>>> import numpy as np
>>> np.set_printoptions(precision=2, suppress=True, linewidth=140)
>>> def rd(a):
...     return np.round(a, 2) + 0
... 
>>> feats = np.load("run1.npy")
>>> feats
array([[  1,  -1,   1,   2,  -1],
       [  0,   1,   0,   0,  -1],
       [  2,  -1,   1,  -1,   0],
       [  4,   1,  -1,  -3,  -1],
       [  4,   3,   1,  -4,  -3],
       [  6,   2,  -1,  -3,  -1],
       [  4,   2,   0,  -3,  -2],
       [  6,   4,  -2,  -4,  -2],
       [  5,   2,  -3,  -3,  -2],
       [  6,   3,  -2,  -4,  -3],
       [  6,   5,  -3,  -6,  -2],
       [  7,   7,  -3,  -5,  -3],
       [  7,   8,  -2,  -5,  -2],
       [  8,   8,  -4,  -5,  -4],
       [  8,   9,  -3,  -3,  -3],
       [ 10,   9,  -2,  -5,  -3],
       [  8,   7,   0,  -7,  -4],
       [  6,   6,   2,  -7,  -5],
       [  8,   6,   0,  -8,  -7],
       [ 10,   4,   0,  -6,  -5],
       [ 10,   4,   0,  -7,  -7],
       [ 11,   3,  -2,  -7,  -9],
       [ 10,   1,  -1,  -8,  -7],
       [  8,  -1,  -2,  -8,  -9],
       [  9,  -2,  -3,  -6, -11],
       [  7,  -3,  -3,  -8, -13],
       [  6,  -3,  -5,  -7, -12],
       [  6,  -4,  -3,  -5, -10],
       [  8,  -6,  -4,  -4,  -8],
       [ 10,  -7,  -4,  -4, -10]])
>>> M2 = np.c_[feats[:, :2] @ np.array([[-1, -1], [0, 1]]), np.array([-3, 1, 3, -1, 3, 0, 2, -2, 3, -3, -1, 1, 0, 1, 3, -3, -2, -3, 2, -2, 1, -3, -1, -1, 1, 2, 2, 3, 0, 2])]
>>> M2
array([[ -1,  -2,  -3],
       [  0,   1,   1],
       [ -2,  -3,   3],
       [ -4,  -3,  -1],
       [ -4,  -1,   3],
       [ -6,  -4,   0],
       [ -4,  -2,   2],
       [ -6,  -2,  -2],
       [ -5,  -3,   3],
       [ -6,  -3,  -3],
       [ -6,  -1,  -1],
       [ -7,   0,   1],
       [ -7,   1,   0],
       [ -8,   0,   1],
       [ -8,   1,   3],
       [-10,  -1,  -3],
       [ -8,  -1,  -2],
       [ -6,   0,  -3],
       [ -8,  -2,   2],
       [-10,  -6,  -2],
       [-10,  -6,   1],
       [-11,  -8,  -3],
       [-10,  -9,  -1],
       [ -8,  -9,  -1],
       [ -9, -11,   1],
       [ -7, -10,   2],
       [ -6,  -9,   2],
       [ -6, -10,   3],
       [ -8, -14,   0],
       [-10, -17,   2]])
>>> print(np.linalg.matrix_rank(M2))
3
>>> rng = np.random.default_rng(748)
>>> ang = np.sort(rng.uniform(-2, 2, 18))
>>> m1 = np.c_[ang, ang ** 2, ang ** 3] @ np.array([[2, 1, 0, 3, 1, 0, 2], [1, 3, 0, 3, 0, 0, 0], [1, 1, 3, 1, 3, 0, 3]])
>>> rd(m1)
array([[ -7.02,   2.07, -20.46,  -1.72, -22.35,   0.  , -24.25],
       [ -4.66,   1.97, -12.03,  -1.2 , -13.62,   0.  , -15.2 ],
       [ -4.08,   1.87,  -9.98,  -1.12, -11.48,   0.  , -12.97],
       [ -2.71,   1.4 ,  -5.26,  -1.01,  -6.47,   0.  ,  -7.68],
       [ -1.95,   0.96,  -2.84,  -1.  ,  -3.82,   0.  ,  -4.8 ],
       [ -1.56,   0.68,  -1.75,  -1.  ,  -2.59,   0.  ,  -3.42],
       [ -0.86,   0.11,  -0.35,  -0.87,  -0.84,   0.  ,  -1.33],
       [ -0.71,   0.02,  -0.2 ,  -0.79,  -0.6 ,   0.  ,  -1.  ],
       [ -0.53,  -0.06,  -0.08,  -0.65,  -0.37,   0.  ,  -0.67],
       [ -0.19,  -0.07,   0.  ,  -0.28,  -0.11,   0.  ,  -0.21],
       [ -0.16,  -0.06,   0.  ,  -0.23,  -0.08,   0.  ,  -0.17],
       [  0.07,   0.04,   0.  ,   0.1 ,   0.03,   0.  ,   0.07],
       [  0.99,   0.91,   0.18,   1.69,   0.57,   0.  ,   0.96],
       [  1.04,   0.96,   0.2 ,   1.77,   0.6 ,   0.  ,   1.01],
       [  1.43,   1.45,   0.41,   2.48,   0.93,   0.  ,   1.44],
       [  3.47,   4.24,   2.34,   6.08,   3.26,   0.  ,   4.18],
       [  9.27,  12.54,  11.24,  15.64,  12.79,   0.  ,  14.35],
       [ 11.33,  15.47,  14.98,  18.89,  16.69,   0.  ,  18.4 ]])
>>> r = np.linalg.matrix_rank(m1)
>>> r
np.int64(3)
>>> N = np.linalg.svd(m1)[2][r:].T
>>> np.linalg.matrix_rank(m1.T @ m1), np.linalg.matrix_rank(m1 @ m1.T)
(np.int64(3), np.int64(3))
>>> Uu, sv, VT = np.linalg.svd(m1)
>>> np.argmax(sv[:-1] / (sv[1:] + 1e-6)) + 1
np.int64(3)
>>> M2 = Uu[:, :3] @ np.diag(sv[:3]) @ VT[:3]
>>> np.linalg.matrix_rank(M2)
np.int64(3)
>>> rd(np.linalg.norm(m1 - M2, 2)), rd(sv[3])
(np.float64(0.0), np.float64(0.0))
>>> np.argsort(-np.linalg.norm(m1, axis=0).round(6), kind="stable")[:3]
array([6, 4, 2])
>>> [round(float(x), 2) for x in np.linalg.svd(m1, compute_uv=False)[:3]]
[69.19, 25.94, 3.36]
>>> vec = np.array([-4, -7, 1, 5, -4, 1, -3])
>>> print((m1 @ vec).argmax())
0
>>> np.linalg.norm(m1 @ vec) <= np.linalg.norm(m1, 2) * np.linalg.norm(vec) + 1e-9
np.True_
>>> np.sign((m1 @ vec).round(6))
array([ 1.,  1.,  1.,  1.,  1.,  1.,  1.,  1.,  1.,  1.,  1., -1., -1., -1., -1., -1., -1., -1.])
>>> K = np.load("m.npy")
>>> K
array([[-11.4 ,  -5.84,  10.67,   1.31,  -0.86,   8.17,  -7.28],
       [ 10.05,   2.18,   2.77,  14.05,   2.72,  -6.63,   6.16],
       [  4.89,   8.74,   3.02,   8.84,  -2.27, -14.18,   2.49],
       [ -8.81,   6.71,   5.13,   7.45,  -3.45, -13.54,  -0.32],
       [  2.2 , -13.57,  -0.77,  -9.23,   7.87,  -6.91,   3.96],
       [ -3.56,  -6.46,   3.23,   0.41,  18.27,  -0.01,   1.05],
       [-10.07,   6.18,  -2.05,  -4.71,   8.94, -11.43,   4.84],
       [ -6.95,  -4.57,  -1.05,  -8.08,   9.68,  -7.53, -10.68],
       [ 12.19,  -6.25,  -5.6 ,  13.07,   2.32,  -2.15,  -0.37],
       [  6.86, -14.17,   6.69,   4.86,   5.44,   6.38,  -3.67],
       [  9.48,  -0.82,  -2.21,  -1.74,  10.61,  11.76,  -7.12],
       [ 10.44,  -5.46,   4.96,   1.35,  15.31,  -0.56,  -0.03],
       [ -8.94,  -2.75,  -3.14,   4.71,   6.91, -14.98,   2.89],
       [ -2.8 ,  -9.18,   5.25,  11.23,  -1.49,  -5.69, -10.94],
       [-10.18,   0.24,  10.77,   5.13,   4.41,  -8.13,  -8.27],
       [ -2.59,  -1.64,  14.5 ,  -2.22,  12.23,   3.47,  -3.7 ],
       [ 10.1 , -10.34,   3.25,  -2.16,   2.64,   9.61,   8.75],
       [  3.84,  10.65,  12.91,  -2.81,  -0.94,  -4.87,   8.52],
       [ -8.58,   7.57,   6.79,  -4.93,  -5.87,  -5.6 ,  11.53],
       [-14.89,   1.77,   2.3 ,  -0.56,  -5.88,  -3.81,  10.98],
       [  3.77,   7.26,   7.99,   2.9 ,  13.67,   4.15,   7.52],
       [ 10.84,  -5.65, -12.4 ,  -5.5 ,   3.76,   7.13,   1.27],
       [ -3.06,   9.91,  -4.82,   6.3 ,   7.99,   8.8 ,  -9.39],
       [ -0.13,  -4.4 ,  10.77,  -9.92,   5.75,   6.39,  -9.61],
       [ -6.8 ,  -0.66,  -4.73,  -7.81,  -2.74,   0.51,  16.19],
       [ 12.88,  12.91,   2.65,   0.88,  -1.27,   2.35,   7.24],
       [ -7.52,  -3.4 ,  -5.35,  14.93,  -5.  ,   1.63,  -7.28],
       [  2.12,  -6.66,  11.05,   3.37,  11.77,   0.68,  -8.88],
       [  2.25,  12.46, -13.26,  -4.52,   1.33,  -6.42,   0.71],
       [ -1.99,   3.19,  18.69,   0.23,   0.6 ,   2.45,  -5.49],
       [ -5.51,  -8.93,  -2.5 ,   4.99,   1.24,  14.71,   6.4 ],
       [  7.7 ,   1.3 ,  15.4 ,  -3.97,  -3.44,   3.31,  -7.96],
       [-10.45,   3.6 ,  10.58,  -5.99,  -1.31,   4.64,  10.33],
       [ -1.4 ,   6.1 ,   7.02,  -2.12,   3.83,  13.66,  10.29],
       [ -1.95,  -7.22,  -6.42,  -4.66,   4.77,  14.41,  -7.14],
       [ -3.08,   9.2 ,   5.61, -16.15,   0.42,  -3.66,  -0.27],
       [  1.8 ,  -8.07, -12.18,  10.28,   4.66,   1.89,  -7.24]])
>>> def softmax(z):
...     e = np.exp(z - z.max(axis=-1, keepdims=True))
...     return e / e.sum(axis=-1, keepdims=True)
... 
>>> rd(softmax(K[31]))
array([0., 0., 1., 0., 0., 0., 0.])
>>> rd(softmax(10 * K[31]))
array([0., 0., 1., 0., 0., 0., 0.])
>>> S = K @ K.T / np.sqrt(7)
>>> rd(softmax(S)[31] @ K)
array([ 7.7 ,  1.3 , 15.4 , -3.97, -3.44,  3.31, -7.96])
>>> softmax(S).round(6).argmax(axis=1)
array([ 0,  1,  2,  3,  4,  5,  6,  7,  8,  9, 10, 11, 12, 13, 14, 15, 16, 17, 18, 19, 20, 21, 22, 23, 24, 25, 26, 27, 28, 29, 30, 31, 32,
       33, 34, 35, 36])
>>> J = np.load("block5.npy")
>>> J
array([[-3, -2, -1,  0,  1,  2,  3],
       [ 4,  5,  6,  7,  8,  9, 10],
       [11, 12, 13, 14, 15, 16, 17],
       [18, 19, 20, 21, 22, 23, 24]])
>>> vec = np.array([-2, 1, -3, -4, -4, 4, 1])
>>> h1 = np.maximum(J @ vec, 0)
>>> h1
array([14,  0,  0,  0])
>>> J.T @ h1
array([-42, -28, -14,   0,  14,  28,  42])
>>> print(rd(np.tanh(J @ vec)))
[ 1. -1. -1. -1.]
>>> E = np.array([[11, 9, 0, 1], [4, 4, 5, 1], [7, 4, 9, 2], [6, 5, 8, 16]])
>>> E
array([[11,  9,  0,  1],
       [ 4,  4,  5,  1],
       [ 7,  4,  9,  2],
       [ 6,  5,  8, 16]])
>>> print(rd(np.linalg.det(E)))
2398.0
>>> np.allclose(E, E.T)
False
>>> W0 = np.array([[190, 97, 148, 113],
...     [97, 114, 135, 64],
...     [148, 135, 220, 101],
...     [113, 64, 101, 136]])
>>> evals, V = np.linalg.eigh(W0)
>>> vec = np.array([2, -1, 0, -3])
>>> vec @ W0 @ vec
np.int64(738)
>>> rd(V * np.sqrt(evals) @ V.T)
array([[11.8 ,  3.11,  4.85,  4.18],
       [ 3.11,  8.45,  5.44,  1.82],
       [ 4.85,  5.44, 12.54,  3.1 ],
       [ 4.18,  1.82,  3.1 , 10.28]])
>>> np.abs(W0).sum(axis=1).max(), rd(np.abs(evals).max())
(np.int64(604), np.float64(509.47))
>>> (np.sign(V[:, -1].round(6)) == np.sign(V[0, -1].round(6))).astype(int)
array([1, 1, 1, 1])
>>> rd(V * np.abs(evals) @ V.T)
array([[190.,  97., 148., 113.],
       [ 97., 114., 135.,  64.],
       [148., 135., 220., 101.],
       [113.,  64., 101., 136.]])
>>> Uu, sv, VT = np.linalg.svd(W0, full_matrices=False)
>>> rd(VT @ VT.T)
array([[1., 0., 0., 0.],
       [0., 1., 0., 0.],
       [0., 0., 1., 0.],
       [0., 0., 0., 1.]])
>>> rd(Uu.T @ W0 @ VT.T)
array([[509.47,   0.  ,   0.  ,   0.  ],
       [  0.  ,  85.28,   0.  ,   0.  ],
       [  0.  ,   0.  ,  43.54,   0.  ],
       [  0.  ,   0.  ,   0.  ,  21.71]])
>>> rd(np.cumsum(sv ** 2) / np.sum(sv ** 2))
array([0.96, 0.99, 1.  , 1.  ])
>>> rd(sv / sv[0])
array([1.  , 0.17, 0.09, 0.04])
>>> (sv > 1e-8).sum()
np.int64(4)
>>> rd(Uu.T @ Uu)
array([[1., 0., 0., 0.],
       [0., 1., 0., 0.],
       [0., 0., 1., 0.],
       [0., 0., 0., 1.]])
>>> data = np.array([[1, 0, 1, 0], [1, -1, 1, -1], [1, 0, 1, 0], [1, -1, 1, -1]])
>>> Uu, sv, VT = np.linalg.svd(data)
>>> rd(sv)
array([3.24, 1.24, 0.  , 0.  ])
>>> M2 = Uu[:, :2] @ np.diag(sv[:2]) @ VT[:2]
>>> rd(np.linalg.norm(data - M2) / np.linalg.norm(data))
np.float64(0.0)
>>> np.linalg.matrix_rank(M2)
np.int64(2)
>>> np.linalg.matrix_rank(data, rtol=0.05)
np.int64(2)
>>> M2 = data + rng.integers(-2, 3, (4, 2)) @ rng.integers(-2, 3, (2, 4))
>>> M2
array([[ 6, -3, -1, -3],
       [-2,  1,  2,  0],
       [ 5, -3,  0,  0],
       [ 1, -1,  1, -1]])
>>> M2 - data
array([[ 5, -3, -2, -3],
       [-3,  2,  1,  1],
       [ 4, -3, -1,  0],
       [ 0,  0,  0,  0]])
>>> np.argsort(-np.linalg.norm(data, axis=0).round(6), kind="stable")[:3]
array([0, 2, 1])
>>> np.linalg.matrix_rank(data, rtol=0.1)
np.int64(2)
>>> [round(float(x), 2) for x in np.linalg.svd(data, compute_uv=False)[:3]]
[3.24, 1.24, 0.0]
>>> np.linalg.cond(data) > 100
np.True_
>>> print(rd(np.abs(np.linalg.eigvals(data)).max()))
2.0
>>> data @ data
array([[2, 0, 2, 0],
       [0, 2, 0, 2],
       [2, 0, 2, 0],
       [0, 2, 0, 2]])
>>> rd(np.sort(np.abs(np.linalg.eigvals(data))))
array([0., 0., 2., 2.])
>>> print(np.allclose(data @ data.T, data.T @ data))
False
>>> rd(np.linalg.det(data))
np.float64(0.0)
>>> f, v = data[2], data[0]
>>> print(f @ v)
2
>>> f @ f
np.int64(2)
>>> p = (f @ v) / (f @ f) * f
>>> v - p
array([0., 0., 0., 0.])
>>> np.linalg.matrix_rank(np.outer(f, v))
np.int64(1)
>>> np.outer(f, v)
array([[1, 0, 1, 0],
       [0, 0, 0, 0],
       [1, 0, 1, 0],
       [0, 0, 0, 0]])
>>> M = np.load("dump.npy")
>>> M
array([[ 0,  0,  0,  0,  0,  0,  0,  0,  0,  0],
       [ 0,  0,  0,  0,  0,  0,  0,  0,  1,  0],
       [-1,  0,  0,  0,  0,  0,  0,  0,  0,  0],
       [ 0,  0,  0,  0,  0,  0,  1,  0,  0,  0],
       [ 0,  0,  0,  0,  0,  0,  0,  0,  0,  0],
       [ 0,  0,  0,  2,  0,  0,  0,  0,  0,  0],
       [ 0,  0,  0,  0,  0,  0,  0,  1,  0,  0],
       [ 0,  0,  0,  0,  0,  0,  0,  0,  0,  0],
       [ 0,  2,  0,  0,  0,  0,  0,  0,  0,  0],
       [ 0,  0,  0,  0,  0, -1,  0,  0,  0,  0]])
>>> vec = np.array([-2, 2, -1, -1, -5, 1, 1, -2, -1, -1])
>>> h1 = np.maximum(M @ vec, 0)
>>> np.flatnonzero(h1 > 1e-9)
array([2, 3, 8])
>>> M.T @ h1
array([-2,  8,  0,  0,  0,  0,  1,  0,  0,  0])
